$ python3 -q
>>> import numpy as np
>>> from numpy import linalg as LA
>>> np.set_printoptions(precision=2, suppress=True, linewidth=200, floatmode="fixed")
>>> def rd(a):
...     return np.round(a, 2) + 0
... 
>>> Q, _ = LA.qr(np.array([[-0.7, -1.4, 1.3, -1.1, -0.6, -0.9],
...     [-1.7, -0.7, 1.6, -0.5, 0.9, -0.4],
...     [0.3, 0.7, 1.6, -0.8, -0.7, 0.2],
...     [1.9, -1.7, -0.4, -0.8, -0.9, -0.1],
...     [0.2, 1.1, 1.2, 1.1, 1.4, -1.6],
...     [0.3, 0.7, -0.5, 1.7, -0.5, 0.2]]))
>>> X = 5 * Q
>>> rd(X)
array([[-1.30, -2.63, -1.66, -0.67,  1.87, -3.11],
       [-3.17, -1.46, -1.28, -1.23, -0.85,  3.00],
       [ 0.56,  1.31, -3.49,  2.27,  2.01,  1.24],
       [ 3.54, -2.90, -1.02, -0.93, -0.64,  1.33],
       [ 0.37,  2.03, -2.65, -2.37, -2.46, -1.42],
       [ 0.56,  1.31,  0.59, -3.37,  3.20,  1.00]])
>>> rd(np.sort(np.abs(LA.eigvals(X))))
array([5.00, 5.00, 5.00, 5.00, 5.00, 5.00])
>>> np.allclose(X, X.T)
False
>>> rd(np.abs(LA.eigvals(X)).max())
np.float64(5.0)
>>> rd(LA.det(X))
np.float64(-15625.0)
>>> LA.determinant(X)
Traceback (most recent call last):
  File "<python-input-11>", line 1, in <module>
    LA.determinant(X)
    ^^^^^^^^^^^^^^
AttributeError: module 'numpy.linalg' has no attribute 'determinant'
>>> left, sv, Vt = LA.svd(X, full_matrices=False)
>>> rd(sv)
array([5.00, 5.00, 5.00, 5.00, 5.00, 5.00])
>>> (sv > 1e-8).sum()
np.int64(6)
>>> rd(np.sqrt((sv ** 2).sum())), rd(LA.norm(X))
(np.float64(12.25), np.float64(12.25))
>>> left.shape, sv.shape, Vt.shape
((6, 6), (6,), (6, 6))
>>> rd(Vt @ Vt.T)
array([[1.00, 0.00, 0.00, 0.00, 0.00, 0.00],
       [0.00, 1.00, 0.00, 0.00, 0.00, 0.00],
       [0.00, 0.00, 1.00, 0.00, 0.00, 0.00],
       [0.00, 0.00, 0.00, 1.00, 0.00, 0.00],
       [0.00, 0.00, 0.00, 0.00, 1.00, 0.00],
       [0.00, 0.00, 0.00, 0.00, 0.00, 1.00]])
>>> rd(sv / sv[0])
array([1.00, 1.00, 1.00, 1.00, 1.00, 1.00])
>>> rd(X @ X.T)
array([[25.00,  0.00,  0.00,  0.00,  0.00,  0.00],
       [ 0.00, 25.00,  0.00,  0.00,  0.00,  0.00],
       [ 0.00,  0.00, 25.00,  0.00,  0.00,  0.00],
       [ 0.00,  0.00,  0.00, 25.00,  0.00,  0.00],
       [ 0.00,  0.00,  0.00,  0.00, 25.00,  0.00],
       [ 0.00,  0.00,  0.00,  0.00,  0.00, 25.00]])
>>> rd(X[:, 2] @ X[:, 3])
np.float64(0.0)
>>> rng = np.random.default_rng(4272)
>>> z = rng.permutation(6)
>>> Y = X[:, z] * rng.choice([-1, 1], 6)
>>> rd(Y)
array([[ 1.30,  3.11,  1.66,  0.67, -2.63,  1.87],
       [ 3.17, -3.00,  1.28,  1.23, -1.46, -0.85],
       [-0.56, -1.24,  3.49, -2.27,  1.31,  2.01],
       [-3.54, -1.33,  1.02,  0.93, -2.90, -0.64],
       [-0.37,  1.42,  2.65,  2.37,  2.03, -2.46],
       [-0.56, -1.00, -0.59,  3.37,  1.31,  3.20]])
>>> left, _, Vt = LA.svd(X.T @ Y)
>>> rd(LA.lstsq(X, Y)[0])
array([[-1.00,  0.00,  0.00,  0.00,  0.00,  0.00],
       [ 0.00,  0.00,  0.00,  0.00,  1.00,  0.00],
       [ 0.00,  0.00, -1.00,  0.00,  0.00,  0.00],
       [ 0.00,  0.00,  0.00, -1.00,  0.00,  0.00],
       [ 0.00,  0.00,  0.00,  0.00,  0.00,  1.00],
       [ 0.00, -1.00,  0.00,  0.00,  0.00,  0.00]])
>>> z
array([0, 5, 2, 3, 1, 4])
>>> rd(left @ Vt)
array([[-1.00,  0.00,  0.00,  0.00,  0.00,  0.00],
       [ 0.00,  0.00,  0.00,  0.00,  1.00,  0.00],
       [ 0.00,  0.00, -1.00,  0.00,  0.00,  0.00],
       [ 0.00,  0.00,  0.00, -1.00,  0.00,  0.00],
       [ 0.00,  0.00,  0.00,  0.00,  0.00,  1.00],
       [ 0.00, -1.00,  0.00,  0.00,  0.00,  0.00]])
>>> A = np.loadtxt("out6.csv", delimiter=",")
>>> A
array([[  2.00,  -4.00,   5.00,  -3.00],
       [  1.00,  -2.00,   3.00,   5.00],
       [ -1.00,   2.00,  -4.00, -18.00]])
>>> # null space of dimension 2
>>> r = LA.matrix_rank(A)
>>> r
np.int64(2)
>>> N = LA.svd(A)[2][r:].T
>>> [int(LA.matrix_rank(np.delete(A, i, axis=0))) for i in range(3)]
[2, 2, 2]
>>> LA.matrix_rank(A.T @ A), LA.matrix_rank(A @ A.T)
(np.int64(2), np.int64(2))
>>> [int(LA.matrix_rank(A[:, :j + 1])) for j in range(4)]
[1, 1, 2, 2]
>>> np.allclose(A @ N, 0)
True
>>> left, sv, Vt = LA.svd(A)
>>> evecs = Vt[:(sv > 1e-8).sum()]
>>> x0 = A[1] + 5 * A[2] + rng.integers(2) * np.eye(4)[3]
>>> x0
array([ -4.00,   8.00, -17.00, -84.00])
>>> np.allclose(evecs.T @ evecs @ x0, x0)
False
>>> left, sv, Vt = LA.svd(A)
>>> np.argmax(sv[:-1] / (sv[1:] + 1e-6)) + 1
np.int64(2)
>>> rd(sv)
array([19.49,  7.62,  0.00])
>>> Y = left[:, :2] @ np.diag(sv[:2]) @ Vt[:2]
>>> rd(LA.norm(A - Y) / LA.norm(A))
np.float64(0.0)
>>> LA.matrix_rank(Y)
np.int64(2)
>>> left, sv, Vt = LA.svd(A, full_matrices=False)
>>> left.shape, sv.shape, Vt.shape
((3, 3), (3,), (3, 4))
>>> rd(np.sqrt((sv ** 2).sum())), rd(LA.norm(A))
(np.float64(20.93), np.float64(20.93))
>>> rd(np.abs(Vt[0]))
array([0.06, 0.12, 0.23, 0.97])
>>> rd(sv)
array([19.49,  7.62,  0.00])
>>> rd(np.cumsum(sv ** 2) / np.sum(sv ** 2))
array([0.87, 1.00, 1.00])
>>> np.allclose(left * sv @ Vt, A)
True
>>> (sv > 1e-8).sum()
np.int64(2)
>>> f = np.array([0, 0, 0])
>>> np.convolve(A[2], f)
array([0.00, 0.00, 0.00, 0.00, 0.00, 0.00])
>>> np.array([np.convolve(row, f, "same") for row in A])
array([[0.00, 0.00, 0.00, 0.00],
       [0.00, 0.00, 0.00, 0.00],
       [0.00, 0.00, 0.00, 0.00]])
>>> np.cross(A[2, :3], A[1, :3])
array([-2.00, -1.00,  0.00])
>>> J = np.loadtxt("layer8.csv", delimiter=",")
>>> rd(J)
array([[0.06, 0.06, 0.31, 0.31, 0.25],
       [0.29, 0.21, 0.36, 0.14, 0.00],
       [0.33, 0.27, 0.20, 0.00, 0.20],
       [0.00, 0.33, 0.07, 0.33, 0.27],
       [0.09, 0.00, 0.18, 0.27, 0.45]])
>>> rd(J @ J)
array([[0.15, 0.20, 0.17, 0.20, 0.28],
       [0.20, 0.21, 0.25, 0.17, 0.18],
       [0.18, 0.13, 0.28, 0.20, 0.21],
       [0.14, 0.20, 0.20, 0.23, 0.22],
       [0.11, 0.15, 0.17, 0.24, 0.34]])
>>> np.allclose(J @ J.T, J.T @ J)
False
>>> rd(LA.det(J))
np.float64(0.0)
>>> K = np.load("run4.npy")
>>> K
array([[ 2.57, -0.07,  2.16,  0.67],
       [ 3.57, -0.03,  4.32,  1.83],
       [-2.15,  0.09, -1.19, -0.14],
       [-0.12, -0.04, -0.95, -0.61],
       [-0.06,  0.02,  0.31,  0.23]])
>>> # null space of dimension 2
>>> x0 = np.array([0, 3, 1, 4])
>>> x0 @ K
Traceback (most recent call last):
  File "<python-input-71>", line 1, in <module>
    x0 @ K
    ~~~^~~
ValueError: matmul: Input operand 1 has a mismatch in its core dimension 0, with gufunc signature (n?,k),(k,m?)->(n?,m?) (size 5 is different from 4)
>>> LA.norm(K @ x0) <= LA.norm(K, 2) * LA.norm(x0) + 1e-9
np.True_
>>> left, sv, Vt = LA.svd(K)
>>> np.argmax(sv[:-1] / (sv[1:] + 1e-6)) + 1
np.int64(2)
>>> Y = left[:, :2] @ np.diag(sv[:2]) @ Vt[:2]
>>> rd(np.abs(K - Y).max())
np.float64(0.0)
>>> rd(Y)
array([[ 2.57, -0.07,  2.16,  0.67],
       [ 3.57, -0.03,  4.32,  1.83],
       [-2.15,  0.09, -1.19, -0.14],
       [-0.12, -0.04, -0.95, -0.61],
       [-0.06,  0.02,  0.31,  0.23]])
>>> rd(LA.norm(K - Y, 2)), rd(sv[2])
(np.float64(0.0), np.float64(0.0))
>>> rd(np.trace(LA.pinv(K) @ K))
np.float64(2.0)
>>> LA.lstsq(K[:-1].T, K[-1])[2]
np.int32(2)
>>> rd(LA.norm(K, 2) / LA.norm(K))
np.float64(0.98)
>>> LA.cond(K) > 100
np.True_
>>> LA.matrix_rank(K, rtol=0.1)
np.int64(2)
>>> [round(float(x), 2) for x in LA.svd(K, compute_uv=False)[:3]]
[7.23, 1.34, 0.0]
>>> Y = K / np.sqrt((K ** 2).mean(axis=1, keepdims=True))
>>> LA.matrix_rank(Y) == LA.matrix_rank(K)
np.True_
>>> rd(LA.norm(Y, axis=1))
array([2.00, 2.00, 2.00, 2.00, 2.00])
>>> rd(Y[0])
array([ 1.50, -0.04,  1.26,  0.39])
>>> LA.matrix_rank(K - K.mean(axis=1, keepdims=True))
np.int64(2)
>>> mat = np.array([[5.0, 5.0, -6.0, -2.0],
...     [0.0, 2.0, 0.0, 0.0],
...     [-4.0, -3.0, 7.0, 2.0],
...     [0.0, 13.0, -12.0, 1.0]])
>>> LA.determinant(mat)
Traceback (most recent call last):
  File "<python-input-91>", line 1, in <module>
    LA.determinant(mat)
    ^^^^^^^^^^^^^^
AttributeError: module 'numpy.linalg' has no attribute 'determinant'
>>> rd(np.sort(np.abs(LA.eigvals(mat))))
array([1.00, 2.00, 5.00, 7.00])
>>> (mat - mat.T) / 2
array([[ 0.00,  2.50, -1.00, -1.00],
       [-2.50,  0.00,  1.50, -6.50],
       [ 1.00, -1.50,  0.00,  7.00],
       [ 1.00,  6.50, -7.00,  0.00]])
>>> np.allclose(mat, mat.T)
False
>>> mat.inv()
Traceback (most recent call last):
  File "<python-input-95>", line 1, in <module>
    mat.inv()
    ^^^^^^^
AttributeError: 'numpy.ndarray' object has no attribute 'inv'
>>> rd(LA.det(mat))
np.float64(70.0)
>>> (mat + mat.T) / 2
array([[ 5.00,  2.50, -5.00, -1.00],
       [ 2.50,  2.00, -1.50,  6.50],
       [-5.00, -1.50,  7.00, -5.00],
       [-1.00,  6.50, -5.00,  1.00]])
>>> np.allclose(mat @ mat.T, mat.T @ mat)
False
>>> f = np.array([3, -1, -9, 6]) + 0.5
>>> M = np.outer(f, f) / (f @ f)
>>> rd(M)
array([[ 0.10, -0.01, -0.23,  0.18],
       [-0.01,  0.00,  0.03, -0.03],
       [-0.23,  0.03,  0.57, -0.44],
       [ 0.18, -0.03, -0.44,  0.33]])
>>> # a projection of rank 1
>>> Y = np.array([[4, 1], [1, 0], [2, 1], [5, 3]])
>>> np.einsum("ik,kj->ji", mat, Y)
array([[ 3.00,  2.00,  5.00, -6.00],
       [-7.00,  0.00,  9.00, -9.00]])
>>> np.vstack([mat, Y.T]).shape
(6, 4)
>>> LA.matrix_rank(np.vstack([mat, Y.T]))
np.int64(4)
>>> np.einsum("ij->j", mat)
array([  1.00,  17.00, -11.00,   1.00])
>>> Y = np.array([[-1, -3], [-2, -5], [-2, -5]])
>>> m1 = np.tile(Y, (2, 3))
>>> m1
array([[-1, -3, -1, -3, -1, -3],
       [-2, -5, -2, -5, -2, -5],
       [-2, -5, -2, -5, -2, -5],
       [-1, -3, -1, -3, -1, -3],
       [-2, -5, -2, -5, -2, -5],
       [-2, -5, -2, -5, -2, -5]])
>>> np.abs(np.diag(LA.qr(m1)[1])) > 1e-9
array([ True,  True, False, False, False, False])
>>> LA.lstsq(m1[:-1].T, m1[-1])[2]
np.int32(2)
>>> np.unique(m1.round(6), axis=0).shape
(2, 6)
>>> try:
...     LA.inv(m1)
... except LA.LinAlgError as e:
...     print(e)
... 
Singular matrix
>>> rd(LA.norm(m1, 2) / LA.norm(m1))
np.float64(1.0)
>>> LA.cond(m1) > 100
np.True_
>>> [round(float(x), 2) for x in LA.svd(m1, compute_uv=False)[:3]]
[20.19, 0.42, 0.0]
>>> cov = m1.T @ m1
>>> LA.matrix_rank(cov)
np.int64(2)
>>> np.allclose(cov, cov.T)
True
>>> (m1 @ m1.T).shape
(6, 6)
>>> left, sv, Vt = LA.svd(m1)
>>> np.argmax(sv[:-1] / (sv[1:] + 1e-6)) + 1
np.int64(2)
>>> Y = left[:, :2] @ np.diag(sv[:2]) @ Vt[:2]
>>> LA.matrix_rank(m1, rtol=0.05)
np.int64(1)
>>> rd(np.abs(m1 - Y).max())
np.float64(0.0)
>>> rd(LA.norm(m1 - Y) / LA.norm(m1))
np.float64(0.0)
